$ python3 -q
>>> import numpy as np
>>> from numpy import linalg as LA
>>> np.set_printoptions(precision=2, suppress=True, linewidth=100)
>>> def rd(a):
...     return np.round(a, 2) + 0
... 
>>> data = np.load("test8.npy")
>>> data
array([[ 0, -2,  2,  1,  2,  1,  1, -2, -2],
       [-1,  2, -1,  0, -1,  1, -2,  4,  1],
       [ 2,  0,  2,  0,  2, -1,  2, -4, -1],
       [ 1, -1, -2, -2,  2,  1,  0,  0, -2],
       [ 0,  2,  0, -2, -1,  1, -2,  4,  0],
       [-2,  1,  1,  2,  0,  1,  1, -2,  0]])
>>> t3 = np.stack([data, 4 * data, data[::-1]])
>>> t3.shape
(3, 6, 9)
>>> rd(LA.norm(t3, axis=(1, 2)))
array([12.29, 49.15, 12.29])
>>> (t3 @ data.T).shape
(3, 6, 6)
>>> np.einsum("bij,cij->bc", t3, t3)
array([[ 151,  604,   74],
       [ 604, 2416,  296],
       [  74,  296,  151]])
>>> LA.matrix_rank(t3)
array([6, 6, 6])
>>> f, g = data[2], data[5]
>>> f @ g
np.int64(7)
>>> pr = (f @ g) / (f @ f) * f
>>> rd(pr)
array([ 0.41,  0.  ,  0.41,  0.  ,  0.41, -0.21,  0.41, -0.82, -0.21])
>>> rd(LA.norm(f + g) ** 2 + LA.norm(f - g) ** 2)
np.float64(100.0)
>>> rd(g - pr)
array([-2.41,  1.  ,  0.59,  2.  , -0.41,  1.21,  0.59, -1.18,  0.21])
>>> rd((g - pr) @ f)
np.float64(0.0)
>>> ang = np.radians(36)
>>> r_ = np.eye(9)
>>> r_[2, 2] = r_[6, 6] = np.cos(ang)
>>> r_[2, 6], r_[6, 2] = -np.sin(ang), np.sin(ang)
>>> rd(r_)
array([[ 1.  ,  0.  ,  0.  ,  0.  ,  0.  ,  0.  ,  0.  ,  0.  ,  0.  ],
       [ 0.  ,  1.  ,  0.  ,  0.  ,  0.  ,  0.  ,  0.  ,  0.  ,  0.  ],
       [ 0.  ,  0.  ,  0.81,  0.  ,  0.  ,  0.  , -0.59,  0.  ,  0.  ],
       [ 0.  ,  0.  ,  0.  ,  1.  ,  0.  ,  0.  ,  0.  ,  0.  ,  0.  ],
       [ 0.  ,  0.  ,  0.  ,  0.  ,  1.  ,  0.  ,  0.  ,  0.  ,  0.  ],
       [ 0.  ,  0.  ,  0.  ,  0.  ,  0.  ,  1.  ,  0.  ,  0.  ,  0.  ],
       [ 0.  ,  0.  ,  0.59,  0.  ,  0.  ,  0.  ,  0.81,  0.  ,  0.  ],
       [ 0.  ,  0.  ,  0.  ,  0.  ,  0.  ,  0.  ,  0.  ,  1.  ,  0.  ],
       [ 0.  ,  0.  ,  0.  ,  0.  ,  0.  ,  0.  ,  0.  ,  0.  ,  1.  ]])
>>> A2 = data @ r_.T
>>> np.allclose(LA.norm(data, axis=1), LA.norm(A2, axis=1))
True
>>> rd(LA.svd(data, compute_uv=False)), rd(LA.svd(A2, compute_uv=False))
(array([9.97, 5.18, 3.39, 2.84, 2.08, 0.96]), array([9.97, 5.18, 3.39, 2.84, 2.08, 0.96]))
